$ ipython --no-banner

In [1]: import numpy as np

In [2]: from numpy import linalg as LA

In [3]: np.set_printoptions(suppress=True, linewidth=120)

In [4]: X = np.load("out19.npy")

In [5]: print(X)
[[ 18.711   7.22   -2.9    10.715  14.922   2.771  -3.266 -22.564]
 [  8.924 -17.338   2.907  23.961  -2.906 -12.244 -17.955   6.142]
 [ -9.469  -6.862  -2.751  -4.28   -7.499  16.839  -6.685  24.027]
 [ 21.371   7.29   -3.636  15.353  17.445   7.631  -7.949 -22.363]
 [ -3.693  -5.      0.757 -17.093  -8.008 -14.021  20.324   0.248]
 [ 13.078 -13.114  -1.204   1.713  -0.846 -13.076   7.288  -6.065]]

In [6]: print(LA.matrix_rank(X, rtol=0.1))
4

In [7]: LA.cond(X) > 100
Out[7]: np.True_

In [8]: round(float(LA.norm(X, 2) / LA.norm(X)), 3)
Out[8]: 0.732

In [9]: [round(float(x), 3) for x in LA.svd(X, compute_uv=False)[:3]]
Out[9]: [62.028, 42.004, 36.967]

In [10]: rng = np.random.default_rng(245)

In [11]: B = X + rng.integers(-2, 3, (6, 4)) @ rng.integers(-2, 3, (4, 8))

In [12]: B.round(3)
Out[12]: 
array([[ 14.711,   9.22 ,  -4.9  ,   6.715,  18.922,   4.771,  -3.266, -22.564],
       [ 17.924, -24.338,   4.907,  27.961,  -7.906, -10.244, -15.955,  14.142],
       [-11.469,  -8.862,   1.249,  -4.28 ,  -9.499,  20.839,  -6.685,  24.027],
       [ 19.371,   9.29 ,  -1.636,  11.353,  14.445,  12.631, -12.949, -24.363],
       [  0.307, -10.   ,   3.757, -17.093, -12.008,  -8.021,  20.324,   6.248],
       [ 22.078, -16.114,  -5.204,   5.713,  -0.846, -18.076,  10.288,  -0.065]])

In [13]: print(np.round(LA.svd(B - X, compute_uv=False), 3) + 0)
[22.261 14.681  5.942  5.062  0.     0.   ]

In [14]: np.round(B - X, 3)
Out[14]: 
array([[-4.,  2., -2., -4.,  4.,  2.,  0.,  0.],
       [ 9., -7.,  2.,  4., -5.,  2.,  2.,  8.],
       [-2., -2.,  4.,  0., -2.,  4.,  0.,  0.],
       [-2.,  2.,  2., -4., -3.,  5., -5., -2.],
       [ 4., -5.,  3.,  0., -4.,  6.,  0.,  6.],
       [ 9., -3., -4.,  4.,  0., -5.,  3.,  6.]])

In [15]: np.abs(B - X).sum(axis=1)
Out[15]: array([18., 39., 14., 25., 28., 34.])

In [16]: t = np.radians(36)

In [17]: R = np.eye(8)

In [18]: R[2, 2] = R[6, 6] = np.cos(t)

In [19]: R[2, 6], R[6, 2] = -np.sin(t), np.sin(t)

In [20]: R.round(3)
Out[20]: 
array([[ 1.   ,  0.   ,  0.   ,  0.   ,  0.   ,  0.   ,  0.   ,  0.   ],
       [ 0.   ,  1.   ,  0.   ,  0.   ,  0.   ,  0.   ,  0.   ,  0.   ],
       [ 0.   ,  0.   ,  0.809,  0.   ,  0.   ,  0.   , -0.588,  0.   ],
       [ 0.   ,  0.   ,  0.   ,  1.   ,  0.   ,  0.   ,  0.   ,  0.   ],
       [ 0.   ,  0.   ,  0.   ,  0.   ,  1.   ,  0.   ,  0.   ,  0.   ],
       [ 0.   ,  0.   ,  0.   ,  0.   ,  0.   ,  1.   ,  0.   ,  0.   ],
       [ 0.   ,  0.   ,  0.588,  0.   ,  0.   ,  0.   ,  0.809,  0.   ],
       [ 0.   ,  0.   ,  0.   ,  0.   ,  0.   ,  0.   ,  0.   ,  1.   ]])

In [21]: B = X @ R.T

In [22]: np.round(LA.svd(X, compute_uv=False), 3), np.round(LA.svd(B, compute_uv=False), 3)
Out[22]: 
(array([62.028, 42.004, 36.967, 14.197,  0.496,  0.351]),
 array([62.028, 42.004, 36.967, 14.197,  0.496,  0.351]))

In [23]: round(float(LA.det(R)), 3), np.round(np.trace(R), 3)
Out[23]: (1.0, np.float64(7.618))

In [24]: Uu, sig, VT = LA.svd(X)

In [25]: print(sig.round(3))
[62.028 42.004 36.967 14.197  0.496  0.351]

In [26]: B = Uu[:, :4] @ np.diag(sig[:4]) @ VT[:4]

In [27]: round(float(LA.norm(X - B, 2)), 3), np.round(sig[4], 3)
Out[27]: (0.496, np.float64(0.496))

In [28]: print(np.round(np.abs(X - B).max(), 3))
0.192

In [29]: A = np.load("sample1.npy")

In [30]: A
Out[30]: 
array([[-3.,  1.,  3.,  1., -2.,  1.,  0., -1.],
       [ 0.,  3., -2.,  1., -3.,  1., -3., -3.],
       [-3.,  0.,  3.,  2.,  0.,  1.,  2.,  1.],
       [-3., -1., -1., -3.,  1.,  2.,  2., -3.],
       [ 3.,  3.,  0., -2.,  1.,  0., -1., -2.],
       [ 0.,  0.,  0.,  0.,  0.,  9.,  7.,  0.],
       [ 0.,  0.,  0.,  0.,  0.,  2.,  7.,  0.],
       [ 0.,  0.,  0.,  0.,  0.,  0.,  2.,  1.]])

In [31]: q, vecs = LA.qr(A[:, :5])[0], LA.qr(A[:, 5:])[0]

In [32]: sig = LA.svd(q.T @ vecs, compute_uv=False)

In [33]: print(sig.round(3))
[0.981 0.479 0.182]

In [34]: x = np.array([2, 3, 1, 0, 1, 2, 3, 0])

In [35]: y = A @ x

In [36]: y
Out[36]: array([ 0., -3.,  5.,  1., 13., 39., 25.,  6.])

In [37]: print(np.round(LA.solve(A, A[:, 3]), 3) + 0)
[0. 0. 0. 1. 0. 0. 0. 0.]

In [38]: np.round(LA.solve(A, y + A[:, 4]), 3) + 0
Out[38]: array([2., 3., 1., 0., 2., 2., 3., 0.])

In [39]: np.round(LA.solve(A, 4 * y), 3) + 0
Out[39]: array([ 8., 12.,  4.,  0.,  4.,  8., 12.,  0.])

In [40]: np.round(LA.solve(A, y), 3) + 0
Out[40]: array([2., 3., 1., 0., 1., 2., 3., 0.])

In [41]: r0 = np.array([5, 0, 5, 7, 2, 3, 4, 1])

In [42]: B = A + np.outer(r0, np.eye(8)[2])

In [43]: LA.matrix_rank(B - A)
Out[43]: np.int64(1)

In [44]: print(LA.matrix_rank(LA.inv(B) - LA.inv(A), tol=1e-8))
1

In [45]: feats = np.load("dump.npy")

In [46]: feats.round(3)
Out[46]: 
array([[ 1.   ,  0.   ,  0.   ,  0.   ,  0.   ,  0.   ],
       [ 0.   ,  1.   ,  0.   ,  0.   ,  0.   ,  0.   ],
       [ 0.   ,  0.   ,  1.   ,  0.   ,  0.   ,  0.   ],
       [ 0.   ,  0.   ,  0.   ,  1.   ,  0.   ,  0.   ],
       [ 0.   ,  0.   ,  0.   ,  0.   ,  0.866, -0.5  ],
       [ 0.   ,  0.   ,  0.   ,  0.   ,  0.5  ,  0.866]])

In [47]: # 5 blocks once reordered

In [48]: def softmax(z):
    ...:     e = np.exp(z - z.max(axis=-1, keepdims=True))
    ...:     return e / e.sum(axis=-1, keepdims=True)
    ...: 

In [49]: np.round(softmax(10 * feats[1]), 3) + 0
Out[49]: array([0., 1., 0., 0., 0., 0.])

In [50]: np.round(softmax(feats[1] + -2), 3)
Out[50]: array([0.13 , 0.352, 0.13 , 0.13 , 0.13 , 0.13 ])

In [51]: scores = feats @ feats.T / np.sqrt(6)

In [52]: np.round(softmax(scores), 3)
Out[52]: 
array([[0.231, 0.154, 0.154, 0.154, 0.154, 0.154],
       [0.154, 0.231, 0.154, 0.154, 0.154, 0.154],
       [0.154, 0.154, 0.231, 0.154, 0.154, 0.154],
       [0.154, 0.154, 0.154, 0.231, 0.154, 0.154],
       [0.154, 0.154, 0.154, 0.154, 0.231, 0.154],
       [0.154, 0.154, 0.154, 0.154, 0.154, 0.231]])

In [53]: r0 = np.array([2, -2, 1, -2, 3, -2])

In [54]: B = feats + np.outer(r0, np.eye(6)[1])

In [55]: print(LA.matrix_rank(B - feats))
1

In [56]: B.round(3)
Out[56]: 
array([[ 1.   ,  2.   ,  0.   ,  0.   ,  0.   ,  0.   ],
       [ 0.   , -1.   ,  0.   ,  0.   ,  0.   ,  0.   ],
       [ 0.   ,  1.   ,  1.   ,  0.   ,  0.   ,  0.   ],
       [ 0.   , -2.   ,  0.   ,  1.   ,  0.   ,  0.   ],
       [ 0.   ,  3.   ,  0.   ,  0.   ,  0.866, -0.5  ],
       [ 0.   , -2.   ,  0.   ,  0.   ,  0.5  ,  0.866]])

In [57]: blk = np.stack([feats, 2 * feats, feats[::-1]])

In [58]: (blk @ feats.T).shape
Out[58]: (3, 6, 6)

In [59]: LA.matrix_rank(blk.reshape(3, -1))
Out[59]: np.int64(2)

In [60]: print(np.einsum("bij,cij->bc", blk, blk))
[[ 6. 12.  0.]
 [12. 24.  0.]
 [ 0.  0.  6.]]

In [61]: blk.shape
Out[61]: (3, 6, 6)

In [62]: LA.matrix_rank(blk)
Out[62]: array([6, 6, 6])

In [63]: np.round(blk.sum(axis=0), 3)
Out[63]: 
array([[ 3.   ,  0.   ,  0.   ,  0.   ,  0.5  ,  0.866],
       [ 0.   ,  3.   ,  0.   ,  0.   ,  0.866, -0.5  ],
       [ 0.   ,  0.   ,  3.   ,  1.   ,  0.   ,  0.   ],
       [ 0.   ,  0.   ,  1.   ,  3.   ,  0.   ,  0.   ],
       [ 0.   ,  1.   ,  0.   ,  0.   ,  2.598, -1.5  ],
       [ 1.   ,  0.   ,  0.   ,  0.   ,  1.5  ,  2.598]])

In [64]: M = np.load("case10.npy")

In [65]: M
Out[65]: 
array([[-2, -1,  0,  1,  2,  3],
       [ 4,  5,  6,  7,  8,  9],
       [10, 11, 12, 13, 14, 15]])

In [66]: Uu, sig, VT = LA.svd(M)

In [67]: sig.round(3) + 0
Out[67]: array([35.022,  4.3  ,  0.   ])

In [68]: B = Uu[:, :2] @ np.diag(sig[:2]) @ VT[:2]

In [69]: print(LA.matrix_rank(B))
2

In [70]: round(LA.norm(M - B, 2), 3), round(float(sig[2]), 3)
Out[70]: (np.float64(0.0), 0.0)

In [71]: B.round(3) + 0
Out[71]: 
array([[-2., -1.,  0.,  1.,  2.,  3.],
       [ 4.,  5.,  6.,  7.,  8.,  9.],
       [10., 11., 12., 13., 14., 15.]])

In [72]: LA.matrix_rank(M, rtol=0.05)
Out[72]: np.int64(2)

In [73]: print(np.round(LA.norm(M - B) / LA.norm(M), 3))
0.0

In [74]: C2 = M.T @ M

In [75]: (M @ M.T).shape
Out[75]: (3, 3)

In [76]: print(np.round(LA.svd(M, compute_uv=False) ** 2, 3) + 0)
[1226.508   18.492    0.   ]

In [77]: LA.matrix_rank(M)
Out[77]: np.int64(2)

In [78]: M[:, 6]
Traceback (most recent call last):
  Cell In[78], line 1
    M[:, 6]
IndexError: index 6 is out of bounds for axis 1 with size 6


In [79]: M - M[0]
Out[79]: 
array([[ 0,  0,  0,  0,  0,  0],
       [ 6,  6,  6,  6,  6,  6],
       [12, 12, 12, 12, 12, 12]])

In [80]: M[3]
Traceback (most recent call last):
  Cell In[80], line 1
    M[3]
IndexError: index 3 is out of bounds for axis 0 with size 3


In [81]: np.round(LA.svd(M, compute_uv=False), 3) + 0
Out[81]: array([35.022,  4.3  ,  0.   ])

In [82]: mat = np.load("test1.npy")

In [83]: print(mat)
[[0 1 1]
 [1 0 1]
 [1 1 0]]

In [84]: vals, vecs = LA.eigh(mat)

In [85]: print(np.unique(vals.round(6) + 0, return_counts=True)[1])
[2 1]

In [86]: np.round(vecs @ np.diag(vals) @ vecs.T, 3) + 0
Out[86]: 
array([[0., 1., 1.],
       [1., 0., 1.],
       [1., 1., 0.]])

In [87]: np.round(vecs.T @ vecs, 3) + 0
Out[87]: 
array([[1., 0., 0.],
       [0., 1., 0.],
       [0., 0., 1.]])

In [88]: np.abs(vecs[:, -1]).round(6).argmax()
Out[88]: np.int64(0)

In [89]: print((vals > 1e-8).sum(), (vals < -1e-8).sum())
1 2

In [90]: print(np.round(LA.eigvalsh(mat + 5 * np.eye(3)), 3))
[4. 4. 7.]

In [91]: x = np.array([2, -9, -9])

In [92]: y = mat @ x

In [93]: beta, lr = np.zeros(3), 1 / LA.norm(mat, 2) ** 2

In [94]: for i in range(6):
    ...:     beta -= lr * mat.T @ (mat @ beta - y)
    ...:     if i % 2 == 0: print(i, round(LA.norm(mat @ beta - y), 3))
    ...: 
0 6.736
2 3.789
4 2.131

In [95]: round(LA.cond(mat), 3)
Out[95]: np.float64(2.0)

In [96]: B = np.array([[-1, -2, 0], [1, 3, 0], [-2, 2, 1]])

In [97]: B.T @ mat.T
Out[97]: 
array([[-1, -3,  0],
       [ 5,  0,  1],
       [ 1,  1,  0]])

In [98]: np.einsum("ij->j", mat)
Out[98]: array([2, 2, 2])

In [99]: B = mat / LA.norm(mat, axis=1, keepdims=True)

In [100]: C2 = B @ B.T

In [101]: C2[2].round(3)
Out[101]: array([0.5, 0.5, 1. ])

In [102]: np.round(LA.norm(B, axis=1), 3)
Out[102]: array([1., 1., 1.])

In [103]: np.argwhere(np.triu(np.abs(C2) > 0.95, 1))
Out[103]: array([], shape=(0, 2), dtype=int64)

In [104]: round(float(np.degrees(np.arccos(np.clip(C2[2, 1], -1, 1)))), 3)
Out[104]: 60.0

In [105]: print(C2.round(3))
[[1.  0.5 0.5]
 [0.5 1.  0.5]
 [0.5 0.5 1. ]]

In [106]: F = np.array([[0.0, -0.8, -1.8],
     ...:     [-2.1, -0.6, -0.6],
     ...:     [0.2, -0.3, -1.0],
     ...:     [-0.5, -0.5, -0.9]])

In [107]: F[0] = F[1] + 0.05 * rng.normal(size=3)

In [108]: F.round(3)
Out[108]: 
array([[-2.14 , -0.549, -0.595],
       [-2.1  , -0.6  , -0.6  ],
       [ 0.2  , -0.3  , -1.   ],
       [-0.5  , -0.5  , -0.9  ]])

In [109]: x = np.array([6, 2, 0])

In [110]: y = F @ x

In [111]: beta, lr = np.zeros(3), 1 / LA.norm(F, 2) ** 2

In [112]: for i in range(20):
     ...:     beta -= lr * F.T @ (F @ beta - y)
     ...:     if i % 5 == 0: print(i, round(LA.norm(F @ beta - y), 3))
     ...: 
0 2.113
5 0.948
10 0.43
15 0.206

In [113]: beta.round(3)
Out[113]: array([6.108, 1.186, 0.389])

In [114]: W0 = 4 * np.eye(5) + np.eye(5, k=1)

In [115]: W0
Out[115]: 
array([[4., 1., 0., 0., 0.],
       [0., 4., 1., 0., 0.],
       [0., 0., 4., 1., 0.],
       [0., 0., 0., 4., 1.],
       [0., 0., 0., 0., 4.]])

In [116]: # triangular, det is the product of the diagonal

In [117]: B = np.array([[2, 0], [2, 1], [1, -2], [2, 1], [3, -1]])

In [118]: B @ W0
Traceback (most recent call last):
  Cell In[118], line 1
    B @ W0
ValueError: matmul: Input operand 1 has a mismatch in its core dimension 0, with gufunc signature (n?,k),(k,m?)->(n?,m?) (size 5 is different from 2)


In [119]: np.vstack([W0, B.T]).shape
Out[119]: (7, 5)

In [120]: W0 @ B
Out[120]: 
array([[10.,  1.],
       [ 9.,  2.],
       [ 6., -7.],
       [11.,  3.],
       [12., -4.]])

In [121]: print(np.einsum("ik,kj->ji", W0, B))
[[10.  9.  6. 11. 12.]
 [ 1.  2. -7.  3. -4.]]

In [122]: LA.matrix_rank(W0 - W0[0, 0] * np.eye(5))
Out[122]: np.int64(4)

In [123]: np.prod(np.diag(W0)), np.round(LA.det(W0), 3)
Out[123]: (np.float64(1024.0), np.float64(1024.0))

In [124]: [int(LA.matrix_rank(LA.matrix_power(W0, p))) for p in range(1, 6)]
Out[124]: [5, 5, 5, 5, 5]

In [125]: vals, vecs = LA.eig(W0)

In [126]: W0 @ vecs[:, 0] - vals[0] * vecs[:, 0]
Out[126]: array([0., 0., 0., 0., 0.])

In [127]: print(np.round(np.sort(LA.eigvals(LA.inv(W0))), 3))
[0.25 0.25 0.25 0.25 0.25]

In [128]: vals
Out[128]: array([4., 4., 4., 4., 4.])

In [129]: q, vecs = LA.qr(W0[:, :1])[0], LA.qr(W0[:, 1:])[0]

In [130]: sig = LA.svd(q.T @ vecs, compute_uv=False)

In [131]: sig.round(3)
Out[131]: array([0.25])

In [132]: (sig > 0.9).sum()
Out[132]: np.int64(0)

In [133]: r0, g = F[1], F[3]

In [134]: round(float(r0 @ r0), 3)
Out[134]: 5.13

In [135]: p = (r0 @ g) / (r0 @ r0) * r0

In [136]: np.round(np.outer(r0, g), 3)
Out[136]: 
array([[1.05, 1.05, 1.89],
       [0.3 , 0.3 , 0.54],
       [0.3 , 0.3 , 0.54]])

In [137]: E = np.array([[0, 0, 0, 0, 0, 0, 0, 0],
     ...:     [0, 0, 1, 1, 1, 0, 0, 0],
     ...:     [0, 1, 0, 0, 1, 0, 0, 1],
     ...:     [0, 1, 0, 0, 1, 0, 0, 0],
     ...:     [0, 1, 1, 1, 0, 1, 1, 0],
     ...:     [0, 0, 0, 0, 1, 0, 1, 1],
     ...:     [0, 0, 0, 0, 1, 1, 0, 1],
     ...:     [0, 0, 1, 0, 0, 1, 1, 0]])

In [138]: idx = rng.permutation(8)

In [139]: print(idx)
[2 4 1 0 6 7 3 5]

In [140]: B = E[idx][:, idx]

In [141]: np.diag(B)
Out[141]: array([0, 0, 0, 0, 0, 0, 0, 0])

In [142]: B
Out[142]: 
array([[0, 1, 1, 0, 0, 1, 0, 0],
       [1, 0, 1, 0, 1, 0, 1, 1],
       [1, 1, 0, 0, 0, 0, 1, 0],
       [0, 0, 0, 0, 0, 0, 0, 0],
       [0, 1, 0, 0, 0, 1, 0, 1],
       [1, 0, 0, 0, 1, 0, 0, 1],
       [0, 1, 1, 0, 0, 0, 0, 0],
       [0, 1, 0, 0, 1, 1, 0, 0]])

In [143]: np.round(np.sort(np.abs(LA.eigvals(B))), 3)
Out[143]: array([0.   , 0.394, 0.657, 1.   , 1.286, 1.569, 2.322, 3.302])
